>>> import numpy as np
>>> import numpy.linalg as la
>>> np.set_printoptions(suppress=True, linewidth=100)
>>> rng = np.random.default_rng(688579)
>>> theta = np.sort(rng.uniform(-2, 2, 15))
>>> K = np.c_[theta, theta ** 2, theta ** 3] @ np.array([[2, 1, -1], [2, -3, 0], [2, 1, -3]])
>>> K.round(3)
array([[ -4.962, -11.113,  10.98 ],
       [ -4.412, -10.106,   9.732],
       [ -3.426,  -8.188,   7.451],
       [ -3.073,  -7.454,   6.615],
       [ -0.337,  -0.329,   0.225],
       [ -0.249,  -0.204,   0.15 ],
       [ -0.189,  -0.138,   0.108],
       [ -0.124,  -0.08 ,   0.067],
       [  0.043,   0.02 ,  -0.021],
       [  1.341,  -0.035,  -0.642],
       [  3.568,  -0.537,  -2.088],
       [  6.178,  -1.029,  -4.149],
       [  7.463,  -1.225,  -5.251],
       [ 10.133,  -1.549,  -7.666],
       [ 27.692,  -2.009, -25.665]])
>>> x0 = np.array([8, 8, 1])
>>> y = K @ x0
>>> np.round(la.pinv(K) @ K, 3) + 0
array([[1., 0., 0.],
       [0., 1., 0.],
       [0., 0., 1.]])
>>> y = y + 0.3 * rng.normal(size=15)
>>> y.round(3)
array([-117.828, -106.243,  -85.327,  -77.523,   -5.272,   -3.565,   -2.217,   -1.209,    0.407,
          9.899,   22.024,   37.116,   45.063,   60.566,  179.365])
>>> c, *_ = la.lstsq(K, y)
>>> c.round()
array([8., 8., 1.])
>>> M = np.load("run11.npy")
>>> M
array([[-5,  0,  0,  0],
       [ 0, -3,  0,  0],
       [ 0,  0, -3,  0],
       [ 0,  0,  0,  3]])
>>> # triangular, det is the product of the diagonal
>>> ev, evecs = la.eigh(M)
>>> np.round(la.svd(M, compute_uv=False), 3)
array([5., 3., 3., 3.])
>>> evecs @ np.diag(ev) @ evecs.T
array([[-5.,  0.,  0.,  0.],
       [ 0., -3.,  0.,  0.],
       [ 0.,  0., -3.,  0.],
       [ 0.,  0.,  0.,  3.]])
